In [1]: import numpy as np

In [2]: from numpy import linalg as LA

In [3]: np.set_printoptions(precision=2, suppress=True, linewidth=160, sign=" ")

In [4]: def rnd(a):
   ...:     return np.round(a, 2) + 0
   ...: 

In [5]: E = np.loadtxt("sample12.csv", delimiter=",")

In [6]: print(E)
[[-0.8  -1.3   0.3  -0.4   2.42]
 [ 0.9   2.   -1.    0.4  -2.82]
 [-0.7  -1.2  -0.3   0.4   2.13]
 [-1.3  -0.5   0.1   2.2   3.91]
 [-0.2  -1.5   0.5  -1.3   0.6 ]
 [-0.3   0.    0.6   1.2   0.87]
 [-0.1  -0.5   0.2  -0.2   0.2 ]
 [ 1.1   0.3  -1.2  -2.1  -3.31]
 [-1.1   0.2   1.6  -0.5   3.36]
 [-0.4   0.1  -0.6   1.4   1.13]
 [ 0.4   0.3   0.6   1.5  -1.2 ]
 [-0.7   1.7  -0.9  -1.2   2.08]
 [ 1.8   0.7   0.1  -0.5  -5.36]
 [-0.4   0.    0.3  -0.1   1.19]
 [ 0.8  -2.   -2.3   0.2  -2.37]
 [-1.6   0.5  -0.1  -0.8   4.83]
 [ 0.3  -0.5   0.9   0.5  -0.88]
 [-0.5   1.2  -0.9  -0.6   1.54]]

In [7]: blk = np.stack([E, -2 * E, E[::-1]])

In [8]: rnd(LA.norm(blk, axis=(1, 2)))
Out[8]: array([ 13.94,  27.89,  13.94])

In [9]: LA.matrix_rank(blk.reshape(3, -1))
Out[9]: np.int64(2)

In [10]: LA.matrix_rank(blk)
Out[10]: array([ 5,  5,  5])

In [11]: [round(float(x), 2) for x in LA.svd(E, compute_uv=False)[:3]]
Out[11]: [11.94, 4.71, 4.18]

In [12]: round(np.log10(LA.cond(E)))
Out[12]: 2

In [13]: print(rnd(LA.norm(E, 2) / LA.norm(E)))
0.86

In [14]: W0 = np.load("out19.npy")

In [15]: W0
Out[15]: 
array([[-1.,  0.,  1.,  0.],
       [ 0., -2.,  0.,  0.],
       [ 1.,  0., -1.,  0.],
       [ 0.,  0.,  0., -2.]])

In [16]: hat = np.triu(np.array([[2, 0, -2, -1], [-3, 0, 1, 3], [3, -1, 1, -1], [2, 0, 3, 3]]), 1) + np.eye(4)

In [17]: Y = hat @ W0 @ LA.inv(hat)

In [18]: print(LA.matrix_rank(Y))
3

In [19]: Y
Out[19]: 
array([[-3.,  0., -3., -4.],
       [ 1., -2.,  3.,  4.],
       [ 1.,  0.,  1.,  4.],
       [ 0.,  0.,  0., -2.]])

In [20]: print(LA.matrix_rank(W0, rtol=0.1))
3

In [21]: rnd(LA.norm(W0, 2) / LA.norm(W0))
Out[21]: np.float64(0.58)

In [22]: np.argsort(-LA.norm(W0, axis=0).round(6), kind="stable")[:3]
Out[22]: array([ 1,  3,  0])

In [23]: LA.cond(W0) > 100
Out[23]: np.True_

In [24]: W1 = np.array([[0, 1, 2], [2, 0, 2], [2, 1, 1], [0, 0, 1]])

In [25]: b = np.array([2, 2, 1])

In [26]: H = np.maximum(W0 @ W1 + b, 0)

In [27]: (H > 0).mean(axis=0)
Out[27]: array([ 0.5 ,  1.  ,  0.25])

In [28]: LA.matrix_rank(H)
Out[28]: np.int64(3)

In [29]: (H > 0).astype(int)
Out[29]: 
array([[ 1,  1,  0],
       [ 0,  1,  0],
       [ 0,  1,  1],
       [ 1,  1,  0]])

In [30]: basis = np.array([[0, 3], [2, 1], [3, 2]])

In [31]: print(H @ basis)
[[  4.  14.]
 [  4.   2.]
 [ 10.   6.]
 [  4.   8.]]

In [32]: print(W1 @ basis)
[[  8   5]
 [  6  10]
 [  5   9]
 [  3   2]]
